$ python -q
>>> import numpy as np
>>> np.set_printoptions(precision=3, suppress=True, linewidth=140)
>>> J = np.load("sample10.npy")
>>> J
array([[-3,  1,  0,  0,  0,  0],
       [ 2, -1,  0,  0,  0,  0],
       [ 2, -2,  0,  0,  0,  0],
       [ 0,  0, -3,  1,  0,  0],
       [ 0,  0,  2, -1,  0,  0],
       [ 0,  0,  2, -2,  0,  0],
       [ 0,  0,  0,  0, -3,  1],
       [ 0,  0,  0,  0,  2, -1],
       [ 0,  0,  0,  0,  2, -2]])
>>> x0 = np.array([5, 5, 2, 1, 3, 1])
>>> y = J @ x0
>>> np.linalg.solve(J.T @ J, J.T @ y)
array([5., 5., 2., 1., 3., 1.])
>>> np.round(np.linalg.pinv(J) @ J, 3) + 0
array([[1., 0., 0., 0., 0., 0.],
       [0., 1., 0., 0., 0., 0.],
       [0., 0., 1., 0., 0., 0.],
       [0., 0., 0., 1., 0., 0.],
       [0., 0., 0., 0., 1., 0.],
       [0., 0., 0., 0., 0., 1.]])
>>> rng = np.random.default_rng(547450)
>>> y = y + 0.05 * rng.normal(size=9)
>>> y
array([-9.973,  4.966,  0.049, -4.928,  2.976,  2.025, -7.986,  4.943,  4.013])
>>> beta, *_ = np.linalg.lstsq(J, y)
>>> [round(float(np.linalg.norm(np.linalg.solve(J.T @ J + lam * np.eye(6), J.T @ y))), 2) for lam in (0, 1, 10, 100)]
[7.99, 4.66, 2.24, 0.57]
>>> np.round(J.T @ (y - J @ beta), 3) + 0
array([0., 0., 0., 0., 0., 0.])
>>> beta.round()
array([5., 5., 2., 1., 3., 1.])
>>> Q, Rm = np.linalg.qr(J)
>>> np.round(abs(Rm[0, 0]), 3), round(np.linalg.norm(J[:, 0]), 3)
(np.float64(4.123), np.float64(4.123))
>>> np.round(Q @ Rm, 3) + 0
array([[-3.,  1.,  0.,  0.,  0.,  0.],
       [ 2., -1.,  0.,  0.,  0.,  0.],
       [ 2., -2.,  0.,  0.,  0.,  0.],
       [ 0.,  0., -3.,  1.,  0.,  0.],
       [ 0.,  0.,  2., -1.,  0.,  0.],
       [ 0.,  0.,  2., -2.,  0.,  0.],
       [ 0.,  0.,  0.,  0., -3.,  1.],
       [ 0.,  0.,  0.,  0.,  2., -1.],
       [ 0.,  0.,  0.,  0.,  2., -2.]])
>>> np.trace(Q @ Q.T)
np.float64(6.0)
>>> Rm
array([[ 4.123, -2.183,  0.   ,  0.   ,  0.   ,  0.   ],
       [ 0.   ,  1.111,  0.   ,  0.   ,  0.   ,  0.   ],
       [ 0.   ,  0.   , -4.123,  2.183,  0.   ,  0.   ],
       [ 0.   ,  0.   ,  0.   ,  1.111,  0.   ,  0.   ],
       [ 0.   ,  0.   ,  0.   ,  0.   , -4.123,  2.183],
       [ 0.   ,  0.   ,  0.   ,  0.   ,  0.   , -1.111]])
>>> np.round(Q.T @ Q, 3) + 0
array([[1., 0., 0., 0., 0., 0.],
       [0., 1., 0., 0., 0., 0.],
       [0., 0., 1., 0., 0., 0.],
       [0., 0., 0., 1., 0., 0.],
       [0., 0., 0., 0., 1., 0.],
       [0., 0., 0., 0., 0., 1.]])
>>> other = np.c_[J[:, :4] @ np.array([[3, 2, 2, 2], [3, 1, 1, 2], [0, 0, 1, 1], [1, 2, 2, 0]]), np.array([2, 1, 1, 1, 1, 3, 3, 1, 0])]
>>> other
array([[-6, -5, -5, -4,  2],
       [ 3,  3,  3,  2,  1],
       [ 0,  2,  2,  0,  1],
       [ 1,  2, -1, -3,  1],
       [-1, -2,  0,  2,  1],
       [-2, -4, -2,  2,  3],
       [ 0,  0,  0,  0,  3],
       [ 0,  0,  0,  0,  1],
       [ 0,  0,  0,  0,  0]])
>>> np.linalg.norm(np.linalg.qr(J)[0].T @ other, axis=0) ** 2 / ((other ** 2).sum(axis=0) + 1e-12)
array([1.   , 1.   , 1.   , 1.   , 0.721])
>>> np.linalg.matrix_rank(other)
np.int64(5)
>>> np.linalg.matrix_rank(np.c_[J, other])
np.int64(7)
>>> arr = np.load("run10.npy")
>>> arr
array([[ 2.24, -1.12, -0.72, -1.44,  0.76, -1.48, -1.24,  1.92],
       [-3.6 , -1.68, -2.24,  0.74,  0.27, -1.93,  1.33,  0.56],
       [-1.6 ,  0.98,  0.69,  1.11, -0.62,  1.28,  0.92, -1.56],
       [-1.28,  0.7 ,  0.47,  0.85, -0.46,  0.92,  0.72, -1.16],
       [-2.4 ,  1.68,  1.24,  1.76, -1.02,  2.18,  1.42, -2.56],
       [ 0.16, -3.5 , -3.39, -1.65,  1.52, -4.34, -0.74,  3.72],
       [ 0.56,  0.14,  0.23, -0.17,  0.01,  0.15, -0.23,  0.04],
       [ 0.16, -1.4 , -1.34, -0.7 ,  0.62, -1.74, -0.34,  1.52],
       [-1.2 , -1.26, -1.43, -0.07,  0.39, -1.51,  0.31,  0.92]])
>>> # null space of dimension 6
>>> x0 = np.array([0, 1, 2, 2, 3, 2, 2, 0])
>>> (arr * x0).sum(axis=1)
array([ -8.6 ,  -5.07,   7.12,   5.24,  11.82, -19.18,   0.13,  -7.78,  -5.49])
>>> np.linalg.norm(arr @ x0) <= np.linalg.norm(arr, 2) * np.linalg.norm(x0) + 1e-9
np.True_
>>> arr @ np.ones(8)
array([-1.08, -6.55,  1.2 ,  0.76,  2.3 , -8.22,  0.73, -3.22, -3.85])
>>> np.einsum("ij,j->i", arr, x0)
array([ -8.6 ,  -5.07,   7.12,   5.24,  11.82, -19.18,   0.13,  -7.78,  -5.49])
>>> arr @ (2 * x0)
array([-17.2 , -10.14,  14.24,  10.48,  23.64, -38.36,   0.26, -15.56, -10.98])
>>> np.round(np.linalg.norm(arr[5] - arr[4]), 3)
np.float64(12.63)
>>> np.linalg.norm(arr, axis=0)
array([5.454, 4.916, 4.812, 3.304, 2.266, 6.109, 2.739, 5.597])
>>> round(np.linalg.norm(arr, "nuc"), 3)
np.float64(17.736)
>>> np.linalg.norm(arr, axis=1)
array([4.106, 5.218, 3.245, 2.448, 5.252, 7.875, 0.701, 3.179, 2.907])
>>> np.linalg.norm(arr, axis=1).argmax()
np.int64(5)
>>> arr @ np.linalg.pinv(arr) @ arr
array([[ 2.24, -1.12, -0.72, -1.44,  0.76, -1.48, -1.24,  1.92],
       [-3.6 , -1.68, -2.24,  0.74,  0.27, -1.93,  1.33,  0.56],
       [-1.6 ,  0.98,  0.69,  1.11, -0.62,  1.28,  0.92, -1.56],
       [-1.28,  0.7 ,  0.47,  0.85, -0.46,  0.92,  0.72, -1.16],
       [-2.4 ,  1.68,  1.24,  1.76, -1.02,  2.18,  1.42, -2.56],
       [ 0.16, -3.5 , -3.39, -1.65,  1.52, -4.34, -0.74,  3.72],
       [ 0.56,  0.14,  0.23, -0.17,  0.01,  0.15, -0.23,  0.04],
       [ 0.16, -1.4 , -1.34, -0.7 ,  0.62, -1.74, -0.34,  1.52],
       [-1.2 , -1.26, -1.43, -0.07,  0.39, -1.51,  0.31,  0.92]])
>>> round(np.trace(np.linalg.pinv(arr) @ arr), 3)
np.float64(2.0)
>>> X = np.loadtxt("case0.csv", delimiter=",")
>>> X
array([[0.5, 0. , 0.5, 0. , 0. ],
       [0. , 0.5, 0. , 0.5, 0. ],
       [0. , 0. , 1. , 0. , 0. ],
       [0. , 0. , 0. , 1. , 0. ],
       [0. , 0. , 0. , 0. , 1. ]])
>>> X @ X
array([[0.25, 0.  , 0.75, 0.  , 0.  ],
       [0.  , 0.25, 0.  , 0.75, 0.  ],
       [0.  , 0.  , 1.  , 0.  , 0.  ],
       [0.  , 0.  , 0.  , 1.  , 0.  ],
       [0.  , 0.  , 0.  , 0.  , 1.  ]])
>>> np.prod(np.diag(X)), np.round(np.linalg.det(X), 3)
(np.float64(0.25), np.float64(0.25))
>>> [int(np.linalg.matrix_rank(np.linalg.matrix_power(X, p))) for p in range(1, 6)]
[5, 5, 5, 5, 5]
>>> np.sort(np.linalg.eigvals(X))
array([0.5, 0.5, 1. , 1. , 1. ])
>>> x0 = np.array([8, 9, 9, 0, 0])
>>> (X @ x0).argmax()
np.int64(2)
>>> X * x0
array([[4. , 0. , 4.5, 0. , 0. ],
       [0. , 4.5, 0. , 0. , 0. ],
       [0. , 0. , 9. , 0. , 0. ],
       [0. , 0. , 0. , 0. , 0. ],
       [0. , 0. , 0. , 0. , 0. ]])
>>> X @ np.ones(5)
array([1., 1., 1., 1., 1.])
>>> z = rng.permutation(5)
>>> other = X[:, z] * rng.choice([-1, 1], 5)
>>> other
array([[ 0.5, -0. , -0. ,  0. , -0.5],
       [ 0. , -0.5, -0.5,  0. , -0. ],
       [ 0. , -0. , -0. ,  0. , -1. ],
       [ 0. , -0. , -1. ,  0. , -0. ],
       [ 0. , -0. , -0. ,  1. , -0. ]])
>>> U, _, Vt = np.linalg.svd(X.T @ other)
>>> np.round(U @ Vt, 3) + 0
array([[ 1.,  0.,  0.,  0.,  0.],
       [ 0., -1.,  0.,  0.,  0.],
       [ 0.,  0.,  0.,  0., -1.],
       [ 0.,  0., -1.,  0.,  0.],
       [ 0.,  0.,  0.,  1.,  0.]])
>>> z
array([0, 1, 3, 4, 2])
>>> np.round(np.linalg.lstsq(X, other)[0], 3) + 0
array([[ 1.,  0.,  0.,  0.,  0.],
       [ 0., -1.,  0.,  0.,  0.],
       [ 0.,  0.,  0.,  0., -1.],
       [ 0.,  0., -1.,  0.,  0.],
       [ 0.,  0.,  0.,  1.,  0.]])
>>> feats = np.load("x.npy")
>>> feats
array([[2, 1, 0, 2, 0, 0, 3, 1, 2, 1],
       [1, 2, 1, 0, 2, 0, 0, 3, 1, 2],
       [0, 1, 2, 1, 0, 2, 0, 0, 3, 1],
       [2, 0, 1, 2, 1, 0, 2, 0, 0, 3],
       [0, 2, 0, 1, 2, 1, 0, 2, 0, 0],
       [0, 0, 2, 0, 1, 2, 1, 0, 2, 0],
       [3, 0, 0, 2, 0, 1, 2, 1, 0, 2],
       [1, 3, 0, 0, 2, 0, 1, 2, 1, 0],
       [2, 1, 3, 0, 0, 2, 0, 1, 2, 1],
       [1, 2, 1, 3, 0, 0, 2, 0, 1, 2]])
>>> Q, V = np.linalg.qr(feats[:, :4])[0], np.linalg.qr(feats[:, 4:])[0]
>>> sigma = np.linalg.svd(Q.T @ V, compute_uv=False)
>>> np.degrees(np.arccos(sigma.clip(0, 1)))
array([ 4.511, 17.858, 21.758, 61.823])
>>> sigma
array([0.997, 0.952, 0.929, 0.472])
>>> round(float(np.linalg.norm(Q @ Q.T - V @ V.T, 2)), 3)
1.0
>>> ev, V = np.linalg.eigh(feats)
>>> x0 = np.array([3, 1, 1, 1, 0, 3, 2, 0, 2, 1])
>>> (np.sign(V[:, -1].round(6)) == np.sign(V[0, -1].round(6))).astype(int)
array([1, 1, 1, 1, 1, 1, 1, 1, 1, 1])
>>> np.abs(feats).sum(axis=1).max(), np.round(np.abs(ev).max(), 3)
(np.int64(12), np.float64(10.898))
>>> round(float(x0 @ feats @ x0 / (x0 @ x0)), 3), np.round(ev[0], 3), np.round(ev[-1], 3)
(8.133, np.float64(-3.237), np.float64(10.898))
>>> E = np.array([[4.0, 1.0, 0.0, 0.0, 0.0, 0.0, 0.0],
...     [0.0, 4.0, 1.0, 0.0, 0.0, 0.0, 0.0],
...     [0.0, 0.0, 4.0, 1.0, 0.0, 0.0, 0.0],
...     [0.0, 0.0, 0.0, 4.0, 1.0, 0.0, 0.0],
...     [0.0, 0.0, 0.0, 0.0, 4.0, 1.0, 0.0],
...     [0.0, 0.0, 0.0, 0.0, 0.0, 4.0, 1.0],
...     [0.0, 0.0, 0.0, 0.0, 0.0, 0.0, 4.0]])
>>> other = np.linalg.inv(E)
>>> round(float(np.linalg.det(E) * np.linalg.det(other)), 3)
1.0
>>> np.allclose(other, E.T)
False
>>> other.round(3) + 0
array([[ 0.25 , -0.062,  0.016, -0.004,  0.001,  0.   ,  0.   ],
       [ 0.   ,  0.25 , -0.062,  0.016, -0.004,  0.001,  0.   ],
       [ 0.   ,  0.   ,  0.25 , -0.062,  0.016, -0.004,  0.001],
       [ 0.   ,  0.   ,  0.   ,  0.25 , -0.062,  0.016, -0.004],
       [ 0.   ,  0.   ,  0.   ,  0.   ,  0.25 , -0.062,  0.016],
       [ 0.   ,  0.   ,  0.   ,  0.   ,  0.   ,  0.25 , -0.062],
       [ 0.   ,  0.   ,  0.   ,  0.   ,  0.   ,  0.   ,  0.25 ]])
>>> round(np.linalg.cond(E), 3)
np.float64(1.596)
>>> round(np.linalg.slogdet(E)[0], 3)
np.float64(1.0)
>>> np.linalg.det(E) * other
array([[ 4096., -1024.,   256.,   -64.,    16.,    -4.,     1.],
       [    0.,  4096., -1024.,   256.,   -64.,    16.,    -4.],
       [    0.,     0.,  4096., -1024.,   256.,   -64.,    16.],
       [    0.,     0.,     0.,  4096., -1024.,   256.,   -64.],
       [    0.,     0.,     0.,     0.,  4096., -1024.,   256.],
       [    0.,     0.,     0.,     0.,     0.,  4096., -1024.],
       [    0.,     0.,     0.,     0.,     0.,     0.,  4096.]])
